In [1]: import numpy as np

In [2]: np.set_printoptions(precision=3, suppress=True, linewidth=100, legacy="1.25")

In [3]: rnd = lambda a: np.round(a, 3) + 0

In [4]: W0 = np.load("x.npy")

In [5]: print(W0)
[[-1. -2.]
 [-2. -1.]]

In [6]: vec = np.array([0, 6])

In [7]: print((W0 @ vec).argmax())
1

In [8]: print(np.einsum("ij,j->i", W0, vec))
[-12.  -6.]

In [9]: print(W0 @ np.eye(2)[0])
[-1. -2.]

In [10]: print(np.linalg.norm(W0 @ vec) <= np.linalg.norm(W0, 2) * np.linalg.norm(vec) + 1e-9)
True

In [11]: print((W0 * vec).sum(axis=1))
[-12.  -6.]

In [12]: M = np.load("test10.npy")

In [13]: print(M)
[[ 2  0  0  0]
 [ 3  0  2  2]
 [ 5  0  2  3]
 [ 6  1  3  3]
 [ 6  1  4  3]
 [ 7  2  6  4]
 [ 8  4  6  5]
 [10  4  7  6]
 [10  5  9  6]
 [10  6 10  8]
 [10  7 10  8]
 [10  7 10  8]
 [12  7 10 10]
 [13  9 10 12]]

In [14]: vec = np.array([2, -3])

In [15]: a = np.maximum(W0 @ vec, 0)

In [16]: print(a)
[4. 0.]

In [17]: print(np.maximum(W0 @ vec, 0) - np.maximum(-W0 @ vec, 0))
[ 4. -1.]

In [18]: print(W0.T @ a)
[-4. -8.]

In [19]: print(np.maximum(W0 @ (3 * vec), 0))
[12.  0.]

In [20]: print(np.flatnonzero(a > 1e-9))
[0]

In [21]: print(W0 * (a > 1e-9)[:, None])
[[-1. -2.]
 [-0. -0.]]

In [22]: Z = M[[9, 0]].astype(float)

In [23]: for _ in range(4):
    ...:     z = np.linalg.norm(M[:, None] - Z, axis=-1).argmin(axis=1)
    ...:     Z = np.array([M[z == j].mean(axis=0) for j in range(2)])
    ...: 

In [24]: print(z)
[1 1 1 1 1 1 0 0 0 0 0 0 0 0]

In [25]: print(rnd(Z))
[[10.375  6.125  9.     7.875]
 [ 4.833  0.667  2.833  2.5  ]]

In [26]: print(rnd(Z[1] - Z[0]))
[-5.542 -5.458 -6.167 -5.375]

In [27]: print(np.abs(Z[1] - Z[0]).argmax())
2

In [28]: hat = M @ np.linalg.solve(M.T @ M, M.T)

In [29]: print(rnd(np.diag(hat)))
[0.301 0.23  0.37  0.212 0.175 0.26  0.198 0.234 0.317 0.297 0.23  0.23  0.242 0.703]

In [30]: print(rnd(np.trace(hat)))
4.0

In [31]: print(rnd(hat @ M[:, 0]))
[ 2.  3.  5.  6.  6.  7.  8. 10. 10. 10. 10. 10. 12. 13.]

In [32]: print(rnd(np.linalg.eigvalsh(hat)))
[0. 0. 0. 0. 0. 0. 0. 0. 0. 0. 1. 1. 1. 1.]

In [33]: E = np.load("a.npy")

In [34]: print(E)
[[ 1  1 -1 -1 -1 -1  1  1]
 [ 1  1  1  1  1  1  1  1]
 [ 1 -1  1 -1 -1  1 -1  1]
 [ 1  1 -1 -1  1  1 -1 -1]
 [ 1 -1 -1  1  1 -1 -1  1]]

In [35]: w1 = np.array([[-1, 2, 5],
    ...:     [-6, 6, 4],
    ...:     [8, -5, 8],
    ...:     [4, 0, 2],
    ...:     [-9, 5, -7],
    ...:     [-4, -7, -8],
    ...:     [7, -2, 4],
    ...:     [6, -2, 1]])

In [36]: coef = np.array([-2, 0, 0])

In [37]: H = np.maximum(E @ w1 + coef, 0)

In [38]: print((H > 0).astype(int))
[[1 1 1]
 [1 0 1]
 [1 0 1]
 [0 1 0]
 [0 1 0]]

In [39]: print(H)
[[ 5 11 19]
 [ 3  0  9]
 [11  0  3]
 [ 0 15  0]
 [ 0 13  0]]

In [40]: Z = np.array([[1, 5, 1], [1, 4, 1], [0, 1, 5]])

In [41]: print(H @ Z)
[[ 16  88 111]
 [  3  24  48]
 [ 11  58  26]
 [ 15  60  15]
 [ 13  52  13]]

In [42]: print(w1 @ Z)
[[  1   8  26]
 [  0  -2  20]
 [  3  28  43]
 [  4  22  14]
 [ -4 -32 -39]
 [-11 -56 -51]
 [  5  31  25]
 [  4  23   9]]

In [43]: print((H @ Z).round(6).argmax(axis=1))
[2 2 1 1 1]

In [44]: A2 = E / np.linalg.norm(E, axis=1, keepdims=True)

In [45]: C2 = A2 @ A2.T

In [46]: print(np.argwhere(np.triu(np.abs(C2) > 0.95, 1)))
[]

In [47]: print(np.degrees(np.arccos(np.clip(C2[1, 4], -1, 1))))
90.0

In [48]: print((C2 - 2 * np.eye(5)).round(6).argmax(axis=1))
[1 0 0 0 0]

In [49]: print(rnd(np.linalg.norm(A2, axis=1)))
[1. 1. 1. 1. 1.]

In [50]: print(rnd(C2[1]))
[0. 1. 0. 0. 0.]

In [51]: print((np.abs(C2) > 0.9).astype(int))
[[1 0 0 0 0]
 [0 1 0 0 0]
 [0 0 1 0 0]
 [0 0 0 1 0]
 [0 0 0 0 1]]

In [52]: r0, g = E[4], E[1]

In [53]: print(r0 @ r0)
8

In [54]: p = (r0 @ g) / (r0 @ r0) * r0

In [55]: print((g - p) @ r0)
0.0

In [56]: print(g - p)
[1. 1. 1. 1. 1. 1. 1. 1.]

In [57]: print(np.outer(r0, g))
[[ 1  1  1  1  1  1  1  1]
 [-1 -1 -1 -1 -1 -1 -1 -1]
 [-1 -1 -1 -1 -1 -1 -1 -1]
 [ 1  1  1  1  1  1  1  1]
 [ 1  1  1  1  1  1  1  1]
 [-1 -1 -1 -1 -1 -1 -1 -1]
 [-1 -1 -1 -1 -1 -1 -1 -1]
 [ 1  1  1  1  1  1  1  1]]

In [58]: print(np.linalg.matrix_rank(np.outer(r0, g)))
1

In [59]: print(p)
[ 0. -0. -0.  0.  0. -0. -0.  0.]

In [60]: r0 = np.array([0, 2])

In [61]: print(np.cross(E[3, :3], E[1, :3]))
[ 2 -2  0]

In [62]: print(np.array([np.convolve(row, r0, "same") for row in E]))
[[ 0  2  2 -2 -2 -2 -2  2]
 [ 0  2  2  2  2  2  2  2]
 [ 0  2 -2  2 -2 -2  2 -2]
 [ 0  2  2 -2 -2  2  2 -2]
 [ 0  2 -2 -2  2  2 -2 -2]]

In [63]: A2 = E / np.sqrt((E ** 2).mean(axis=1, keepdims=True))

In [64]: print(E - E.mean(axis=1, keepdims=True))
[[ 1.  1. -1. -1. -1. -1.  1.  1.]
 [ 0.  0.  0.  0.  0.  0.  0.  0.]
 [ 1. -1.  1. -1. -1.  1. -1.  1.]
 [ 1.  1. -1. -1.  1.  1. -1. -1.]
 [ 1. -1. -1.  1.  1. -1. -1.  1.]]

In [65]: print(np.linalg.matrix_rank(A2) == np.linalg.matrix_rank(E))
True

In [66]: A = np.array([[-3, -3, 0], [2, -1, 3], [-1, -1, 3]])

In [67]: print(A)
[[-3 -3  0]
 [ 2 -1  3]
 [-1 -1  3]]

In [68]: vec = np.array([-3, 1, 4])

In [69]: rhs = A @ vec

In [70]: print(rhs)
[ 6  5 14]

In [71]: print(rnd(np.linalg.solve(A, rhs + A[:, 2])))
[-3.  1.  5.]

In [72]: print(rnd(np.linalg.solve(A, 5 * rhs)))
[-15.   5.  20.]

In [73]: vec = np.array([1, 2, 0])

In [74]: rhs = A @ vec

In [75]: coef, lr = np.zeros(3), 1 / np.linalg.norm(A, 2) ** 2

In [76]: for i in range(4):
    ...:     coef -= lr * A.T @ (A @ coef - rhs)
    ...:     if i % 1 == 0: print(i, round(np.linalg.norm(A @ coef - rhs), 3))
    ...: 
0 1.27
1 1.003
2 0.921
3 0.849

In [77]: print(rnd(coef))
[ 1.368  1.526 -0.243]

In [78]: print(rnd(np.linalg.cond(A)))
3.582

In [79]: vals, V = np.linalg.eigh(W0)

In [80]: vec = np.array([-2, -1])

In [81]: print(vec @ W0 @ vec / (vec @ vec), vals[0], vals[-1])
-2.6 -3.0 1.0

In [82]: print(np.abs(W0).sum(axis=1).max(), np.abs(vals).max())
3.0 3.0

In [83]: A2 = np.linalg.inv(A)

In [84]: print((np.abs(A2) > 1e-9).astype(int))
[[0 1 1]
 [1 1 1]
 [1 0 1]]

In [85]: print(rnd(np.linalg.inv(A2)))
[[-3. -3.  0.]
 [ 2. -1.  3.]
 [-1. -1.  3.]]

In [86]: print(rnd(A @ A2))
[[1. 0. 0.]
 [0. 1. 0.]
 [0. 0. 1.]]

In [87]: print(rnd(np.linalg.det(A) * A2))
[[ 0.  9. -9.]
 [-9. -9.  9.]
 [-3.  0.  9.]]

In [88]: print(rnd(A2))
[[ 0.     0.333 -0.333]
 [-0.333 -0.333  0.333]
 [-0.111  0.     0.333]]

In [89]: print(rnd(np.linalg.slogdet(A)[0]))
1.0

In [90]: J = np.load("layer7.npy")

In [91]: print(J)
[[-2.238 -3.107 -3.427]
 [-0.166 -0.376 -1.477]
 [-0.237 -0.546 -1.235]
 [-1.864 -2.963 -3.893]
 [ 1.364  1.755  1.449]
 [-0.501 -0.127  0.976]
 [ 1.534  1.89   0.585]
 [ 0.846  1.571  1.427]
 [-0.424 -0.357  1.238]
 [ 1.363  2.16   3.48 ]
 [-0.817 -1.432 -1.97 ]
 [ 1.603  2.319  3.228]
 [-2.674 -3.768 -5.023]]

In [92]: print(rnd(np.linalg.norm(J)))
13.031

In [93]: print(rnd(J.mean(axis=0)))
[-0.17  -0.229 -0.357]

In [94]: z = J[:, 1] > np.median(J[:, 1])

In [95]: r0 = J[z].mean(axis=0) - J[~z].mean(axis=0)

In [96]: print(z.astype(int))
[0 0 0 0 1 1 1 1 0 1 0 1 0]

In [97]: print(rnd((((J - J.mean(axis=0)) @ r0 > 0) == z).mean()))
0.923
